$ ipython --no-banner

In [1]: import numpy as np

In [2]: from numpy import linalg as LA

In [3]: np.set_printoptions(precision=2, suppress=True, linewidth=140, floatmode="fixed")

In [4]: m1 = np.loadtxt("dump.csv", delimiter=",")

In [5]: m1
Out[5]: 
array([[10.00, 10.00,  9.00,  9.00, 10.00,  8.00,  8.00],
       [-2.00, -2.00, -3.00, -3.00, -2.00, -4.00, -4.00],
       [-6.00, -6.00, -7.00, -7.00, -6.00, -8.00, -8.00],
       [ 5.00,  5.00,  4.00,  4.00,  5.00,  3.00,  3.00],
       [11.00, 11.00, 10.00, 10.00, 11.00,  9.00,  9.00],
       [ 9.00,  9.00,  8.00,  8.00,  9.00,  7.00,  7.00],
       [ 0.00,  0.00, -1.00, -1.00,  0.00, -2.00, -2.00],
       [ 4.00,  4.00,  3.00,  3.00,  4.00,  2.00,  2.00],
       [-7.00, -7.00, -8.00, -8.00, -7.00, -9.00, -9.00],
       [ 6.00,  6.00,  5.00,  5.00,  6.00,  4.00,  4.00],
       [ 2.00,  2.00,  1.00,  1.00,  2.00,  0.00,  0.00]])

In [6]: T = np.stack([m1, -1 * m1, m1[::-1]])

In [7]: T.shape
Out[7]: (3, 11, 7)

In [8]: ang = np.radians(36)

In [9]: Rm = np.eye(7)

In [10]: Rm[3, 3] = Rm[4, 4] = np.cos(ang)

In [11]: Rm[3, 4], Rm[4, 3] = -np.sin(ang), np.sin(ang)

In [12]: Rm
Out[12]: 
array([[ 1.00,  0.00,  0.00,  0.00,  0.00,  0.00,  0.00],
       [ 0.00,  1.00,  0.00,  0.00,  0.00,  0.00,  0.00],
       [ 0.00,  0.00,  1.00,  0.00,  0.00,  0.00,  0.00],
       [ 0.00,  0.00,  0.00,  0.81, -0.59,  0.00,  0.00],
       [ 0.00,  0.00,  0.00,  0.59,  0.81,  0.00,  0.00],
       [ 0.00,  0.00,  0.00,  0.00,  0.00,  1.00,  0.00],
       [ 0.00,  0.00,  0.00,  0.00,  0.00,  0.00,  1.00]])

In [13]: out = m1 @ Rm.T

In [14]: np.allclose(m1 @ m1.T, out @ out.T)
Out[14]: True

In [15]: print(np.allclose(LA.norm(m1, axis=1), LA.norm(out, axis=1)))
True

In [16]: np.round(LA.det(Rm), 2), round(float(np.trace(Rm)), 2)
Out[16]: (np.float64(1.0), 6.62)

In [17]: np.abs(out - m1).max(axis=0)
Out[17]: array([0.00, 0.00, 0.00, 8.38, 3.78, 0.00, 0.00])

In [18]: np.unique(m1.round(6), axis=0).shape
Out[18]: (11, 7)

In [19]: try:
    ...:     LA.inv(m1)
    ...: except LA.LinAlgError as e:
    ...:     print(repr(e))
    ...: 
LinAlgError('Last 2 dimensions of the array must be square')

In [20]: round(float(np.trace(LA.pinv(m1) @ m1)), 2)
Out[20]: 2.0

In [21]: u = np.array([-1, 1, -1])

In [22]: np.array([np.convolve(row, u, "same") for row in m1])
Out[22]: 
array([[  0.00,  -9.00, -10.00, -10.00,  -7.00, -10.00,   0.00],
       [  0.00,   3.00,   2.00,   2.00,   5.00,   2.00,   0.00],
       [  0.00,   7.00,   6.00,   6.00,   9.00,   6.00,   0.00],
       [  0.00,  -4.00,  -5.00,  -5.00,  -2.00,  -5.00,   0.00],
       [  0.00, -10.00, -11.00, -11.00,  -8.00, -11.00,   0.00],
       [  0.00,  -8.00,  -9.00,  -9.00,  -6.00,  -9.00,   0.00],
       [  0.00,   1.00,   0.00,   0.00,   3.00,   0.00,   0.00],
       [  0.00,  -3.00,  -4.00,  -4.00,  -1.00,  -4.00,   0.00],
       [  0.00,   8.00,   7.00,   7.00,  10.00,   7.00,   0.00],
       [  0.00,  -5.00,  -6.00,  -6.00,  -3.00,  -6.00,   0.00],
       [  0.00,  -1.00,  -2.00,  -2.00,   1.00,  -2.00,   0.00]])

In [23]: np.correlate(m1[3], m1[10], "full")
Out[23]: array([ 0.00,  0.00, 10.00, 15.00, 18.00, 27.00, 38.00, 33.00, 30.00, 24.00, 19.00, 12.00,  6.00])

In [24]: np.polyval(u, m1[3])
Out[24]: array([-21.00, -21.00, -13.00, -13.00, -21.00,  -7.00,  -7.00])

In [25]: X = np.loadtxt("test7.csv", delimiter=",")

In [26]: X
Out[26]: 
array([[-0.10,  0.26, -0.16, -1.87, -0.14, -0.63, -2.62, -1.09, -1.17,  1.10],
       [-2.00,  0.07, -0.20,  2.47,  0.52, -1.87,  1.70,  3.40, -2.52,  1.34],
       [-0.73, -2.34, -1.21,  2.75,  5.70, -0.97, -3.57, -1.60, -1.76, -0.51],
       [ 0.29, -1.30, -1.07,  0.23, -0.01, -0.49, -1.15,  2.44,  1.01, -0.66],
       [ 0.10, -4.29,  1.01, -1.83,  0.19, -1.00,  0.37, -1.51,  0.31,  0.18],
       [ 0.37, -1.05,  1.49,  0.32,  2.34,  1.63,  0.65,  4.13, -1.63,  2.75],
       [-0.86, -2.38,  2.87,  3.75, -3.71,  1.18,  1.56,  2.59,  0.89, -1.98],
       [-0.40,  6.90,  0.84,  2.06, -0.20, -1.50, -1.89, -0.33, -1.42, -1.12],
       [ 0.64, -1.16, -1.01,  0.92, -0.90,  1.42, -3.51, -0.91,  2.49,  2.61],
       [-1.65, -4.06, -2.86, -2.85,  0.84,  1.05, -2.26, -1.57, -0.35,  0.90],
       [-0.79, -4.27, -3.72,  2.71,  1.05, -2.15, -0.04, -0.68, -2.59,  0.08],
       [ 1.49, -1.57, -6.84,  1.04, -2.82, -0.37,  4.49,  0.94,  0.49, -1.19],
       [ 0.24, -3.25, -2.48, -2.79, -0.32, -2.00, -1.39,  6.32, -0.36, -0.19],
       [ 2.49,  0.66, -0.55,  1.09,  0.49,  0.16,  1.73, -2.53,  0.64,  3.11],
       [ 0.06,  1.85, -2.11, -1.38, -2.97, -1.22, -1.74, -2.01, -0.94, -0.89],
       [ 0.80,  6.03,  0.63, -0.98,  3.19, -0.65,  0.00, -0.89, -2.09, -0.42],
       [-0.29, -4.74, -5.28, -0.86, -0.10, -1.59, -2.89, -4.71, -1.45,  3.17],
       [-1.92,  6.21,  2.09,  2.66, -1.06, -1.26,  0.30,  0.18,  1.67, -1.18],
       [ 1.88, -2.48, -1.08,  3.37,  0.76, -1.77, -0.71,  0.41, -0.67,  2.87],
       [ 0.71, -7.38,  1.47, -0.45,  1.06,  1.61,  1.61,  4.10, -1.54,  0.62],
       [ 0.99, -1.44, -0.23,  1.20,  1.25, -1.98,  0.12,  0.57,  0.96, -0.66],
       [ 0.07,  2.99, -2.86, -0.87, -1.22,  3.59,  1.01, -3.82,  0.14,  0.49],
       [-1.57, -0.10,  3.74,  0.94,  1.26, -1.18,  3.22, -0.46,  0.85,  0.83],
       [ 2.08, -1.64,  2.48, -0.19,  3.20,  0.20, -0.46,  4.02,  1.02, -0.59],
       [ 0.55,  0.20,  0.56,  1.21, -2.13, -0.14,  4.08, -2.94,  1.34, -0.01],
       [-0.14,  2.95,  3.73,  0.41,  0.30,  1.65, -1.53,  0.34,  1.23, -1.66],
       [ 1.85,  2.90, -4.18, -0.24, -3.74, -2.06, -1.51,  1.91,  1.15,  1.06],
       [ 2.45, -1.69,  1.47,  1.07, -0.31,  0.04, -4.12,  1.93, -0.87,  0.35],
       [ 0.18, -3.28,  0.51,  1.60,  1.16,  3.34, -0.06, -2.49,  1.00, -1.26],
       [ 0.92, -2.28,  0.29, -1.05, -1.30,  1.25,  2.26,  2.89,  0.29, -0.29],
       [-0.89,  3.09, -0.28,  1.03, -1.06, -1.46, -1.60,  3.72, -0.81, -1.08],
       [ 1.58, -4.14,  4.20,  1.10,  0.31, -1.31, -1.80, -2.95, -1.12, -3.12],
       [ 1.80, -2.40,  3.39,  1.59, -1.05,  2.35, -0.37, -2.94, -1.90,  2.00],
       [ 1.74, -4.71,  0.84, -1.48, -0.49,  1.49, -0.99,  0.93,  0.10, -1.13],
       [ 1.93,  0.06, -0.78,  0.39,  2.29,  0.82, -0.15,  1.75, -0.80,  3.84],
       [ 0.11, -0.30, -1.17,  3.06, -2.79, -2.19,  0.21,  2.38, -0.97, -0.12],
       [ 0.71,  0.50, -1.85, -1.37,  1.43,  0.17, -2.07,  1.96, -1.30, -0.31],
       [-0.66, -0.77, -0.47, -0.96, -3.00,  0.37, -0.93,  1.64, -2.36,  1.11],
       [-1.63, -3.55,  0.16,  2.57,  1.51, -0.49,  0.60, -0.91, -1.09,  0.91],
       [ 1.37, -4.24, -2.28,  0.15, -2.95,  3.41,  3.57,  2.63, -0.40,  0.76],
       [-0.92, -0.42,  4.08,  1.71, -2.53,  0.63, -0.69,  1.47, -0.28,  1.84]])

In [27]: hat = X @ LA.solve(X.T @ X, X.T)

In [28]: np.trace(hat)
Out[28]: np.float64(10.0)

In [29]: np.allclose(hat @ hat, hat)
Out[29]: True
